$ python3 -q
>>> import numpy as np
>>> import numpy.linalg as la
>>> np.set_printoptions(precision=3, suppress=True, linewidth=160, sign=" ")
>>> feats = np.load("layer3.npy")
>>> print(feats)
[[ 1  0  0  0  0  0  0  0  0]
 [ 0  1  0  0  0  0  0  0  0]
 [ 0  0  1  0  0  0  0  0  0]
 [ 0  0  0  2  0  0  0  0  0]
 [ 0  0  0  0  2  0  0  0  0]
 [ 0  0  0  0  0  1  0  0  0]
 [ 0  0  0  0  0  0  0  0  0]
 [ 0  0  0  0  0  0  0  1  0]
 [ 0  0  0  0  0  0  0  0  0]]
>>> # 9 blocks once reordered
>>> r = la.matrix_rank(feats)
>>> print(r)
7
>>> N = la.svd(feats)[2][r:].T
>>> print([int(la.matrix_rank(np.delete(feats, i, axis=0))) for i in range(9)])
[6, 6, 6, 6, 6, 6, 7, 6, 7]
>>> print(N.shape)
(9, 2)
>>> print(feats @ N)
[[ 0.  0.]
 [ 0.  0.]
 [ 0.  0.]
 [ 0.  0.]
 [ 0.  0.]
 [ 0.  0.]
 [ 0.  0.]
 [ 0.  0.]
 [ 0.  0.]]
>>> print(la.matrix_rank(feats.T @ feats), la.matrix_rank(feats @ feats.T))
7 7
>>> print(feats @ la.pinv(feats) @ feats)
[[ 1.  0.  0.  0.  0.  0.  0.  0.  0.]
 [ 0.  1.  0.  0.  0.  0.  0.  0.  0.]
 [ 0.  0.  1.  0.  0.  0.  0.  0.  0.]
 [ 0.  0.  0.  2.  0.  0.  0.  0.  0.]
 [ 0.  0.  0.  0.  2.  0.  0.  0.  0.]
 [ 0.  0.  0.  0.  0.  1.  0.  0.  0.]
 [ 0.  0.  0.  0.  0.  0.  0.  0.  0.]
 [ 0.  0.  0.  0.  0.  0.  0.  1.  0.]
 [ 0.  0.  0.  0.  0.  0.  0.  0.  0.]]
>>> print(round(np.trace(la.pinv(feats) @ feats), 3))
7.0
>>> print(la.lstsq(feats[:-1].T, feats[-1])[2])
7
>>> print(np.abs(np.diag(la.qr(feats)[1])) > 1e-9)
[ True  True  True  True  True  True False  True False]
>>> print(la.matrix_rank(feats - feats[0, 0] * np.eye(9)))
4
>>> print(np.sort(la.eigvals(feats)))
[ 0.  0.  1.  1.  1.  1.  1.  2.  2.]
>>> evals, vecs = la.eigh(feats)
>>> x0 = np.array([3, 2, 4, 9, 7, 9, 6, -4, 5])
>>> print(np.abs(feats).sum(axis=1).max(), np.abs(evals).max())
2 2.0
>>> print(round(x0 @ feats @ x0 / (x0 @ x0), 3), evals[0], evals[-1])
1.218 0.0 2.0
>>> X = np.loadtxt("mat.csv", delimiter=",")
>>> print(X)
[[ 0.  0.  0.  0.  0.  0.  0.]
 [ 0.  0.  0.  0.  0.  0.  1.]
 [ 0.  0.  0.  0.  0.  0.  0.]
 [ 0.  0.  0.  0.  1.  0.  0.]
 [ 0.  0.  0.  1.  0.  0.  1.]
 [ 0.  0.  0.  0.  0.  0.  0.]
 [ 0.  1.  0.  0.  1.  0.  0.]]
>>> Uu, s, Vh = la.svd(X)
>>> vecs = Vh[:(s > 1e-8).sum()]
>>> rng = np.random.default_rng(863982)
>>> x0 = X[4] + -2 * X[3] + rng.integers(2) * np.eye(7)[3]
>>> print(x0)
[ 0.  0.  0.  1. -2.  0.  1.]
>>> print(np.allclose(vecs.T @ vecs @ x0, x0))
True
>>> print(la.matrix_rank(np.vstack([X, x0])))
4
>>> print(np.diag(vecs.T @ vecs))
[ 0.  1.  0.  1.  1.  0.  1.]
>>> print(np.round(vecs.T @ vecs, 3) + 0)
[[ 0.  0.  0.  0.  0.  0.  0.]
 [ 0.  1.  0.  0.  0.  0.  0.]
 [ 0.  0.  0.  0.  0.  0.  0.]
 [ 0.  0.  0.  1.  0.  0.  0.]
 [ 0.  0.  0.  0.  1.  0.  0.]
 [ 0.  0.  0.  0.  0.  0.  0.]
 [ 0.  0.  0.  0.  0.  0.  1.]]
>>> x0 = np.array([0, 2, 0, 1, 1, 3, 1])
>>> h1 = np.maximum(X @ x0, 0)
>>> print(h1)
[ 0.  1.  0.  1.  2.  0.  3.]
>>> print(np.tanh(X @ x0))
[ 0.     0.762  0.     0.762  0.964  0.     0.995]
>>> print(X * (h1 > 1e-9)[:, None])
[[ 0.  0.  0.  0.  0.  0.  0.]
 [ 0.  0.  0.  0.  0.  0.  1.]
 [ 0.  0.  0.  0.  0.  0.  0.]
 [ 0.  0.  0.  0.  1.  0.  0.]
 [ 0.  0.  0.  1.  0.  0.  1.]
 [ 0.  0.  0.  0.  0.  0.  0.]
 [ 0.  1.  0.  0.  1.  0.  0.]]
>>> print(feats @ feats.T)
[[ 1  0  0  0  0  0  0  0  0]
 [ 0  1  0  0  0  0  0  0  0]
 [ 0  0  1  0  0  0  0  0  0]
 [ 0  0  0  4  0  0  0  0  0]
 [ 0  0  0  0  4  0  0  0  0]
 [ 0  0  0  0  0  1  0  0  0]
 [ 0  0  0  0  0  0  0  0  0]
 [ 0  0  0  0  0  0  0  1  0]
 [ 0  0  0  0  0  0  0  0  0]]
>>> print(la.norm(feats, axis=0))
[ 1.  1.  1.  2.  2.  1.  0.  1.  0.]
>>> print(feats[:, 8] @ feats[:, 1])
0
>>> evals, vecs = la.eigh(X)
>>> print(np.abs(vecs[:, -1]).round(6).argmax())
4
>>> print(np.round(vecs.T @ X @ vecs, 3) + 0)
[[-1.618  0.     0.     0.     0.     0.     0.   ]
 [ 0.    -0.618  0.     0.     0.     0.     0.   ]
 [ 0.     0.     0.     0.     0.     0.     0.   ]
 [ 0.     0.     0.     0.     0.     0.     0.   ]
 [ 0.     0.     0.     0.     0.     0.     0.   ]
 [ 0.     0.     0.     0.     0.     0.618  0.   ]
 [ 0.     0.     0.     0.     0.     0.     1.618]]
>>> print(evals)
[-1.618 -0.618  0.     0.     0.     0.618  1.618]
>>> M = 4 * np.eye(9) + np.eye(9, k=1)
>>> print(M)
[[ 4.  1.  0.  0.  0.  0.  0.  0.  0.]
 [ 0.  4.  1.  0.  0.  0.  0.  0.  0.]
 [ 0.  0.  4.  1.  0.  0.  0.  0.  0.]
 [ 0.  0.  0.  4.  1.  0.  0.  0.  0.]
 [ 0.  0.  0.  0.  4.  1.  0.  0.  0.]
 [ 0.  0.  0.  0.  0.  4.  1.  0.  0.]
 [ 0.  0.  0.  0.  0.  0.  4.  1.  0.]
 [ 0.  0.  0.  0.  0.  0.  0.  4.  1.]
 [ 0.  0.  0.  0.  0.  0.  0.  0.  4.]]
>>> print(la.matrix_rank(M - M[0, 0] * np.eye(9)))
8
>>> print([int(la.matrix_rank(la.matrix_power(M, p))) for p in range(1, 10)])
[9, 9, 9, 9, 9, 9, 9, 9, 9]
>>> print(np.sort(la.eigvals(M)))
[ 4.  4.  4.  4.  4.  4.  4.  4.  4.]
>>> x0 = np.array([1, -3, -1, 3, -1, -2, -3, 1, 2])
>>> rhs = M @ x0
>>> b, lr = np.zeros(9), 1 / la.norm(M, 2) ** 2
>>> for i in range(12):
...     b -= lr * M.T @ (M @ b - rhs)
...     if i % 2 == 0: print(i, round(la.norm(M @ b - rhs), 3))
... 
0 7.863
2 1.684
4 0.512
6 0.172
8 0.061
10 0.022
>>> print(round(la.cond(M), 3))
1.62
>>> mat = np.load("a.npy")
>>> print(mat)
[[-2.  2. -2.  2.]
 [ 2.  1. -4.  4.]
 [-2. -4.  1. -4.]
 [ 2.  4. -4.  1.]]
>>> idx = rng.permutation(4)
>>> print(idx)
[ 1  3  0  2]
>>> B = mat[idx][:, idx]
>>> print(np.allclose(B, mat))
False
>>> print(np.sort(np.abs(la.eigvals(B))))
[  3.   3.   3.  10.]
>>> print(B)
[[ 1.  4.  2. -4.]
 [ 4.  1.  2. -4.]
 [ 2.  2. -2. -2.]
 [-4. -4. -2.  1.]]
>>> t3 = np.stack([B, 2 * B, B[::-1]])
>>> print(la.norm(t3, axis=(1, 2)))
[ 11.269  22.539  11.269]
>>> print(la.matrix_rank(t3.reshape(3, -1)))
2
>>> print(la.det(t3))
[ -270. -4320.  -270.]
>>> print(np.einsum("bij,cij->bc", t3, t3))
[[127. 254. -28.]
 [254. 508. -56.]
 [-28. -56. 127.]]
>>> A = np.loadtxt("w.csv", delimiter=",")
>>> print(A)
[[ 2.  1. -2.  0. -3. -1. -1. -2. -1.  1.]
 [-1.  3.  2.  1.  0.  0.  1. -2. -2.  0.]
 [-3.  0.  2.  0.  1. -2. -3.  0. -3. -1.]
 [ 3.  2.  1.  2.  2.  1. -3. -3. -2. -2.]
 [ 2. -1. -1.  1.  0.  0.  0.  2.  2. -3.]
 [ 3. -3. -3.  3. -3. -3.  0.  3.  0.  3.]
 [-1.  0.  2.  3. -1. -3.  1. -1.  3.  1.]]
>>> idx = rng.permutation(7)
>>> print(idx)
[ 3  4  2  5  1  6  0]
>>> B = X[idx][:, idx]
>>> print(round(float(la.det(B)), 3), np.round(la.det(X[idx]), 3))
0.0 0.0
>>> print(np.diag(B))
[ 0.  0.  0.  0.  0.  0.  0.]
>>> theta = np.radians(180)
>>> r_ = np.eye(10)
>>> r_[8, 8] = r_[0, 0] = np.cos(theta)
>>> r_[8, 0], r_[0, 8] = -np.sin(theta), np.sin(theta)
>>> print(r_.round(3) + 0)
[[-1.  0.  0.  0.  0.  0.  0.  0.  0.  0.]
 [ 0.  1.  0.  0.  0.  0.  0.  0.  0.  0.]
 [ 0.  0.  1.  0.  0.  0.  0.  0.  0.  0.]
 [ 0.  0.  0.  1.  0.  0.  0.  0.  0.  0.]
 [ 0.  0.  0.  0.  1.  0.  0.  0.  0.  0.]
 [ 0.  0.  0.  0.  0.  1.  0.  0.  0.  0.]
 [ 0.  0.  0.  0.  0.  0.  1.  0.  0.  0.]
 [ 0.  0.  0.  0.  0.  0.  0.  1.  0.  0.]
 [ 0.  0.  0.  0.  0.  0.  0.  0. -1.  0.]
 [ 0.  0.  0.  0.  0.  0.  0.  0.  0.  1.]]
>>> B = A @ r_.T
>>> print(np.abs(B - A).max(axis=0))
[ 6.  0.  0.  0.  0.  0.  0.  0.  6.  0.]
>>> print(la.svd(A, compute_uv=False), la.svd(B, compute_uv=False))
[ 10.251   7.063   6.566   5.489   5.246   2.702   2.23 ] [ 10.251   7.063   6.566   5.489   5.246   2.702   2.23 ]
>>> print(np.allclose(la.norm(A, axis=1), la.norm(B, axis=1)))
True
>>> B = np.array([[2, -3],
...     [2, -1],
...     [3, -2],
...     [-2, -2],
...     [1, 2],
...     [-2, -2],
...     [3, 1],
...     [1, -2],
...     [-2, -3],
...     [3, -2]])
>>> print(la.matrix_rank(np.vstack([A, B.T])))
9
>>> print(np.einsum("ij->j", A))
[ 5.  2.  1. 10. -4. -8. -5. -3. -3. -1.]
>>> print(la.matrix_rank(A @ B))
2
>>> print(np.vstack([A, B.T]).shape)
(9, 10)
>>> print(np.einsum("ik,kj->ji", A, B))
[[ -1.  13.  -1.  -5. -14.   0.   2.]
 [ -3.   5.  19.  -2.  -9. -18. -11.]]
>>> print(np.einsum("ij,ij->i", A, A))
[ 26.  24.  37.  49.  24.  72.  36.]
>>> m1 = np.load("data.npy")
>>> print(m1)
[[  0.645  -7.473 -12.194   1.022  -7.092  12.851  -0.737]
 [ 25.62   16.455  14.396  14.521 -19.227  -5.489 -12.815]
 [ -0.041  -7.905 -12.381   1.233  -6.574  12.205  -0.304]
 [ -0.334  -8.199 -12.559   2.008  -6.08   12.154  -0.542]
 [  1.365  -7.668 -12.182   1.417  -5.557  13.241  -2.878]
 [  0.446  -9.222 -11.089   4.211  -6.97   12.145  -2.213]
 [ 29.39   15.873  15.853  15.398 -19.089  -3.637 -14.523]
 [  1.031  -8.278 -11.408   1.789  -6.225  12.745  -3.794]
 [ 26.443  14.849  15.667  14.778 -19.009  -3.833 -13.869]
 [ 26.713  17.748  17.61   15.033 -19.093  -4.316 -15.303]
 [  0.576  -8.904 -11.901   2.338  -5.808  11.435  -2.258]
 [ -2.121  -7.616 -12.268   3.406  -5.747  11.703  -2.575]
 [  0.328  -7.428 -13.376   3.683  -5.214  14.044  -2.561]
 [ -1.498 -10.276 -11.786   1.912  -4.488  11.362  -0.782]
 [ -0.376  -7.324 -11.97    1.427  -5.753  10.674  -2.815]
 [  0.369  -9.479 -12.618   0.859  -5.951  12.042   0.148]
 [  0.169  -7.009 -13.23    1.512  -4.599  12.787  -4.385]
 [  1.197  -9.517 -11.67    1.702  -6.42   12.617  -0.496]
 [ -0.404  -7.374 -14.435   1.686  -5.977  12.484  -1.373]
 [ -0.745  -8.213 -10.256  -0.178  -6.667  12.299  -1.578]
 [ 26.21   15.276  15.701  13.202 -19.693  -3.485 -13.952]
 [ 26.402  17.069  18.394  13.567 -20.542  -4.446 -16.041]
 [ -0.109  -7.616  -9.719   2.01   -5.326  13.039  -0.426]
 [  1.354  -9.783 -12.564   2.235  -5.794  10.832  -1.65 ]
 [ -0.578 -10.995 -12.263   2.796  -4.645  13.267  -4.445]
 [ -1.613  -8.723 -11.617   3.246  -5.725  11.587  -3.037]
 [ 25.887  15.627  16.316  13.492 -19.15   -2.665 -13.611]
 [ -0.53   -9.019 -11.729   1.981  -5.374  13.794  -2.502]
 [ -0.499  -9.449 -12.634   1.902  -5.925  12.065  -1.98 ]
 [  0.753  -9.455 -12.115   1.573  -5.378  12.596  -0.484]
 [ 24.316  13.485  17.038  14.877 -18.963  -4.46  -14.148]
 [ 26.155  16.014  16.615  13.057 -20.815  -5.793 -13.612]
 [ 25.313  15.482  15.238  14.044 -19.213  -3.817 -15.062]
 [  0.452  -8.24  -13.227   0.673  -6.072  12.798  -2.097]
 [  0.428  -6.375 -10.966   1.986  -5.782  12.435  -0.621]
 [ -0.217  -7.037 -11.353   2.095  -5.536  12.928  -2.371]
 [ -0.23   -9.097 -11.491   0.937  -5.253  13.675  -0.515]
 [ 24.728  16.394  16.489  13.099 -20.216  -4.168 -11.88 ]]
>>> B = np.c_[m1[:, :3] @ np.array([[1, 2, 2], [1, 1, 1], [1, 2, 0]]), np.array([3, 1, 0, -1, 2, 0, 3, -1, -1, -1, 2, -3, 1, 1, -2, 0, -2, 1, 2, 1, -3, -3, -1, -2, 0, 2, 1, -3, -3, -3, 1, -3, 2, -2, -3, 1, -1, 1])]
>>> print(B)
[[-19.022 -30.571  -6.183   3.   ]
 [ 56.471  96.487  67.695   1.   ]
 [-20.327 -32.749  -7.987   0.   ]
 [-21.092 -33.985  -8.867  -1.   ]
 [-18.485 -29.302  -4.938   2.   ]
 [-19.865 -30.508  -8.33    0.   ]
 [ 61.116 106.359  74.653   3.   ]
 [-18.655 -29.032  -6.216  -1.   ]
 [ 56.959  99.069  67.735  -1.   ]
 [ 62.071 106.394  71.174  -1.   ]
 [-20.229 -31.554  -7.752   2.   ]
 [-22.005 -36.394 -11.858  -3.   ]
 [-20.476 -33.524  -6.772   1.   ]
 [-23.56  -36.844 -13.272   1.   ]
 [-19.67  -32.016  -8.076  -2.   ]
 [-21.728 -33.977  -8.741   0.   ]
 [-20.07  -33.131  -6.671  -2.   ]
 [-19.99  -30.463  -7.123   1.   ]
 [-22.213 -37.052  -8.182   2.   ]
 [-19.214 -30.215  -9.703   1.   ]
 [ 57.187  99.098  67.696  -3.   ]
 [ 61.865 106.661  69.873  -3.   ]
 [-17.444 -27.272  -7.834  -1.   ]
 [-20.993 -32.203  -7.075  -2.   ]
 [-23.836 -36.677 -12.151   0.   ]
 [-21.953 -35.183 -11.949   2.   ]
 [ 57.83  100.033  67.401   1.   ]
 [-21.278 -33.537 -10.079  -3.   ]
 [-22.582 -35.715 -10.447  -3.   ]
 [-20.817 -32.179  -7.949  -3.   ]
 [ 54.839  96.193  62.117   1.   ]
 [ 58.784 101.554  68.324  -3.   ]
 [ 56.033  96.584  66.108   2.   ]
 [-21.015 -33.79   -7.336  -2.   ]
 [-16.913 -27.451  -5.519  -3.   ]
 [-18.607 -30.177  -7.471   1.   ]
 [-20.818 -32.539  -9.557  -1.   ]
 [ 57.611  98.828  65.85    1.   ]]
>>> print(la.matrix_rank(B))
4
>>> print(la.matrix_rank(np.c_[m1, B]))
8
>>> print(np.round(la.lstsq(m1, B[:, 0])[0], 3) + 0)
[ 1.  1.  1.  0.  0.  0.  0.]
